$ python -q
>>> import numpy as np
>>> from numpy import linalg as LA
>>> np.set_printoptions(suppress=True, linewidth=200)
>>> M = np.load("a.npy")
>>> M.round(2)
array([[0.2 , 0.  , 0.2 , 0.2 , 0.2 , 0.  , 0.2 ],
       [0.33, 0.67, 0.  , 0.  , 0.  , 0.  , 0.  ],
       [0.2 , 0.  , 0.2 , 0.2 , 0.  , 0.2 , 0.2 ],
       [0.  , 0.  , 0.  , 0.33, 0.33, 0.  , 0.33],
       [0.  , 0.17, 0.  , 0.17, 0.33, 0.17, 0.17],
       [0.  , 0.  , 0.25, 0.25, 0.  , 0.25, 0.25],
       [0.  , 0.  , 0.  , 0.33, 0.  , 0.33, 0.33]])
>>> # a transition matrix
>>> rng = np.random.default_rng(71104)
>>> out = M + rng.integers(-2, 3, (7, 6)) @ rng.integers(-2, 3, (6, 7))
>>> out.round(2)
array([[  1.2 ,  -2.  ,   0.2 ,  -1.8 ,   0.2 ,   1.  ,   2.2 ],
       [  1.33,   2.67,  -7.  ,   3.  ,  -4.  ,   3.  ,   1.  ],
       [ -3.8 ,   2.  ,   1.2 ,  -1.8 ,  -4.  ,  -3.8 ,   3.2 ],
       [ -3.  ,   4.  ,   6.  ,   4.33,   0.33,   0.  ,  -4.67],
       [ -2.  ,   0.17,  -6.  ,   8.17,   0.33,   4.17,  -9.83],
       [ -2.  ,  14.  ,   0.25,  -2.75, -14.  ,   6.25,  -0.75],
       [  0.  ,   2.  ,   6.  ,   2.33,   2.  ,  -0.67,   0.33]])
>>> np.abs(out - M).sum(axis=1)
array([ 8., 21., 20., 22., 30., 40., 13.])
>>> np.round(out - M, 2)
array([[  1.,  -2.,   0.,  -2.,   0.,   1.,   2.],
       [  1.,   2.,  -7.,   3.,  -4.,   3.,   1.],
       [ -4.,   2.,   1.,  -2.,  -4.,  -4.,   3.],
       [ -3.,   4.,   6.,   4.,   0.,   0.,  -5.],
       [ -2.,   0.,  -6.,   8.,   0.,   4., -10.],
       [ -2.,  14.,   0.,  -3., -14.,   6.,  -1.],
       [  0.,   2.,   6.,   2.,   2.,  -1.,   0.]])
>>> F = np.load("mat.npy")
>>> F
array([[1, 0, 0, 0, 0],
       [0, 1, 0, 0, 0],
       [2, 1, 1, 0, 0],
       [0, 1, 0, 1, 0],
       [1, 3, 3, 1, 1]])
>>> f = np.array([1, 1, 1])
>>> np.polyval(f, F[0])
array([3, 1, 1, 1, 1])
>>> np.convolve(F[0], f)
array([1, 1, 1, 0, 0, 0, 0])
>>> Q, r_ = LA.qr(F)
>>> np.trace(Q @ Q.T)
np.float64(5.0)
>>> round(float(abs(r_[0, 0])), 2), np.round(LA.norm(F[:, 0]), 2)
(2.45, np.float64(2.45))
>>> np.round(Q.T @ Q, 2) + 0
array([[1., 0., 0., 0., 0.],
       [0., 1., 0., 0., 0.],
       [0., 0., 1., 0., 0.],
       [0., 0., 0., 1., 0.],
       [0., 0., 0., 0., 1.]])
>>> np.allclose(r_.T @ r_, F.T @ F)
True
>>> r_.round(2)
array([[-2.45, -2.04, -2.04, -0.41, -0.41],
       [ 0.  , -2.8 , -2.08, -1.13, -0.77],
       [ 0.  ,  0.  ,  1.22, -0.16,  0.45],
       [ 0.  ,  0.  ,  0.  , -0.73, -0.04],
       [ 0.  ,  0.  ,  0.  ,  0.  , -0.16]])
>>> vec = np.array([2, 3, 3, 0, 0])
>>> F @ np.ones(5)
array([1., 1., 4., 2., 9.])
>>> F @ (2 * vec)
array([ 4,  6, 20,  6, 40])
>>> F * vec
array([[2, 0, 0, 0, 0],
       [0, 3, 0, 0, 0],
       [4, 3, 3, 0, 0],
       [0, 3, 0, 0, 0],
       [2, 9, 9, 0, 0]])
>>> (F * vec).sum(axis=1)
array([ 2,  3, 10,  3, 20])
>>> X = np.load("run17.npy")
>>> X
array([[ 0.74, -0.38, -2.76,  1.08,  1.98, -0.82],
       [ 3.64, -0.94, -1.45, -2.93, -0.37, -2.26],
       [ 0.85,  0.65,  0.48, -1.12, -0.45, -1.81],
       [-0.59,  0.17,  0.  ,  0.64,  0.27,  0.27]])
>>> f = np.array([2, 8, -5, -5, 5])
>>> out = F + np.outer(f, np.eye(5)[0])
>>> LA.matrix_rank(out - F)
np.int64(1)
>>> LA.matrix_rank(LA.inv(out) - LA.inv(F), tol=1e-8)
np.int64(1)
>>> m1 = np.tril(np.array([[-2, 1, 3, 1, 2, -3],
...     [-1, 3, 3, 1, -2, 0],
...     [3, 3, -3, -1, 1, -2],
...     [3, -2, -2, 0, -1, 0],
...     [-3, -1, -3, -1, -1, -1],
...     [2, -1, 0, 2, 1, 0]]), -1) + np.eye(6, dtype=int)
>>> m1
array([[ 1,  0,  0,  0,  0,  0],
       [-1,  1,  0,  0,  0,  0],
       [ 3,  3,  1,  0,  0,  0],
       [ 3, -2, -2,  1,  0,  0],
       [-3, -1, -3, -1,  1,  0],
       [ 2, -1,  0,  2,  1,  1]])
>>> out = LA.inv(F)
>>> round(float(LA.slogdet(F)[0]), 2)
1.0
>>> np.round(F @ out, 2) + 0
array([[1., 0., 0., 0., 0.],
       [0., 1., 0., 0., 0.],
       [0., 0., 1., 0., 0.],
       [0., 0., 0., 1., 0.],
       [0., 0., 0., 0., 1.]])
>>> np.allclose(out, F.T)
False
>>> out.round(2) + 0
array([[ 1.,  0.,  0.,  0.,  0.],
       [ 0.,  1.,  0.,  0.,  0.],
       [-2., -1.,  1.,  0.,  0.],
       [ 0., -1.,  0.,  1.,  0.],
       [ 5.,  1., -3., -1.,  1.]])
>>> np.round(LA.det(F) * out, 2) + 0
array([[ 1.,  0.,  0.,  0.,  0.],
       [ 0.,  1.,  0.,  0.,  0.],
       [-2., -1.,  1.,  0.,  0.],
       [ 0., -1.,  0.,  1.,  0.],
       [ 5.,  1., -3., -1.,  1.]])
>>> np.round(LA.inv(out), 2) + 0
array([[1., 0., 0., 0., 0.],
       [0., 1., 0., 0., 0.],
       [2., 1., 1., 0., 0.],
       [0., 1., 0., 1., 0.],
       [1., 3., 3., 1., 1.]])
>>> out = m1 / np.sqrt((m1 ** 2).mean(axis=1, keepdims=True))
>>> out[3].round(2)
array([ 1.73, -1.15, -1.15,  0.58,  0.  ,  0.  ])
>>> np.round(m1 - m1.mean(axis=1, keepdims=True), 2)
array([[ 0.83, -0.17, -0.17, -0.17, -0.17, -0.17],
       [-1.  ,  1.  ,  0.  ,  0.  ,  0.  ,  0.  ],
       [ 1.83,  1.83, -0.17, -1.17, -1.17, -1.17],
       [ 3.  , -2.  , -2.  ,  1.  ,  0.  ,  0.  ],
       [-1.83,  0.17, -1.83,  0.17,  2.17,  1.17],
       [ 1.17, -1.83, -0.83,  1.17,  0.17,  0.17]])
>>> LA.matrix_rank(out) == LA.matrix_rank(m1)
np.True_
>>> LA.matrix_rank(m1 - m1.mean(axis=1, keepdims=True))
np.int64(5)
>>> np.round(LA.norm(out, axis=1), 2)
array([2.45, 2.45, 2.45, 2.45, 2.45, 2.45])
>>> idx = rng.permutation(6)
>>> out = m1[:, idx] * rng.choice([-1, 1], 6)
>>> out
array([[ 0,  0,  0,  0,  0,  1],
       [ 0,  0,  0, -1,  0, -1],
       [ 0,  0,  0, -3, -1,  3],
       [ 1,  0,  0,  2,  2,  3],
       [-1,  1,  0,  1,  3, -3],
       [ 2,  1,  1,  1,  0,  2]])
>>> Uu, _, Vh = LA.svd(m1.T @ out)
>>> idx
array([3, 4, 5, 1, 2, 0])
>>> np.round(LA.lstsq(m1, out)[0], 2) + 0
array([[ 0.,  0.,  0.,  0.,  0.,  1.],
       [ 0.,  0.,  0., -1.,  0.,  0.],
       [ 0.,  0.,  0.,  0., -1.,  0.],
       [ 1.,  0.,  0.,  0.,  0.,  0.],
       [ 0.,  1.,  0.,  0.,  0.,  0.],
       [ 0.,  0.,  1.,  0.,  0.,  0.]])
>>> out = np.array([[1, -2], [1, -3]])
>>> basis = np.array([[1, 1], [1, -1]])
>>> W0 = np.kron(out, basis)
>>> W0
array([[ 1,  1, -2, -2],
       [ 1, -1, -2,  2],
       [ 1,  1, -3, -3],
       [ 1, -1, -3,  3]])
>>> G = W0.T @ W0
>>> np.diag(G)
array([ 4,  4, 26, 26])
>>> w, evecs = LA.eig(W0)
>>> np.round(W0 @ evecs[:, 0] - w[0] * evecs[:, 0], 2) + 0
array([0., 0., 0., 0.])
>>> np.round(np.sort(LA.eigvals(LA.inv(W0))), 2)
array([-1.71, -0.29,  0.29,  1.71])
>>> w.round(2)
array([ 3.41, -3.41,  0.59, -0.59])
>>> np.kron(np.eye(2, dtype=int), W0)
array([[ 1,  1, -2, -2,  0,  0,  0,  0],
       [ 1, -1, -2,  2,  0,  0,  0,  0],
       [ 1,  1, -3, -3,  0,  0,  0,  0],
       [ 1, -1, -3,  3,  0,  0,  0,  0],
       [ 0,  0,  0,  0,  1,  1, -2, -2],
       [ 0,  0,  0,  0,  1, -1, -2,  2],
       [ 0,  0,  0,  0,  1,  1, -3, -3],
       [ 0,  0,  0,  0,  1, -1, -3,  3]])
>>> np.round(np.poly(W0), 2) + 0
array([  1.,   0., -12.,   0.,   4.])
>>> np.einsum("ii->", W0)
np.int64(0)
>>> np.round(LA.det(2 * W0), 2), round(LA.det(W0), 2)
(np.float64(64.0), np.float64(4.0))
>>> np.einsum("ij,ji->", W0, W0)
np.int64(24)
>>> out = LA.invert(W0)
Traceback (most recent call last):
  File "<python-input-69>", line 1, in <module>
    out = LA.invert(W0)
          ^^^^^^^^^
AttributeError: module 'numpy.linalg' has no attribute 'invert'
>>> out = LA.inv(W0)
>>> np.round(LA.det(W0) * LA.det(out), 2)
np.float64(1.0)
>>> np.round(LA.inv(out), 2)
array([[ 1.,  1., -2., -2.],
       [ 1., -1., -2.,  2.],
       [ 1.,  1., -3., -3.],
       [ 1., -1., -3.,  3.]])
>>> np.allclose(out, W0.T)
False
>>> np.round(LA.slogdet(W0)[0], 2)
np.float64(1.0)
>>> np.round(LA.cond(W0), 2)
np.float64(14.93)
>>> J = np.load("arr.npy")
>>> J.round(2) + 0
array([[ 0.1 , -0.22, -0.14, -0.52,  0.58,  0.49, -0.19,  0.19],
       [-0.05,  0.43,  0.34, -0.56, -0.21, -0.31, -0.24,  0.43],
       [-0.14, -0.16,  0.24,  0.32, -0.23,  0.31, -0.8 ,  0.03],
       [ 0.48, -0.47,  0.65,  0.05,  0.19, -0.28,  0.06,  0.02],
       [-0.58,  0.18,  0.31,  0.03,  0.56, -0.24, -0.09, -0.39],
       [-0.05,  0.35,  0.5 ,  0.18, -0.02,  0.63,  0.42,  0.15],
       [ 0.05, -0.09,  0.16, -0.51, -0.39,  0.21,  0.02, -0.71],
       [ 0.63,  0.59, -0.08,  0.15,  0.24,  0.  , -0.28, -0.3 ]])
>>> np.round(LA.svd(J, compute_uv=False), 2)
array([1., 1., 1., 1., 1., 1., 1., 1.])
>>> J.shape
(8, 8)
>>> np.unravel_index(np.abs(J).argmax(), J.shape)
(np.int64(2), np.int64(6))
>>> LA.matrix_rank(J)
np.int64(8)
>>> round(np.abs(J).max(), 2)
np.float64(0.8)
>>> np.count_nonzero(J)
np.int64(64)
>>> np.round(J.sum(axis=1), 2)
array([ 0.28, -0.15, -0.43,  0.71, -0.22,  2.16, -1.26,  0.96])
>>> np.round(J.mean(axis=0), 2)
array([ 0.05,  0.08,  0.25, -0.11,  0.09,  0.1 , -0.14, -0.07])
>>> vec = np.array([1, 4, 2, 2, 1, 4, 0, 3])
>>> [p for p in range(1, 25) if np.allclose(LA.matrix_power(J, p), np.eye(8))]
[]
>>> np.round(np.abs(LA.eigvals(J)), 2)
array([1., 1., 1., 1., 1., 1., 1., 1.])
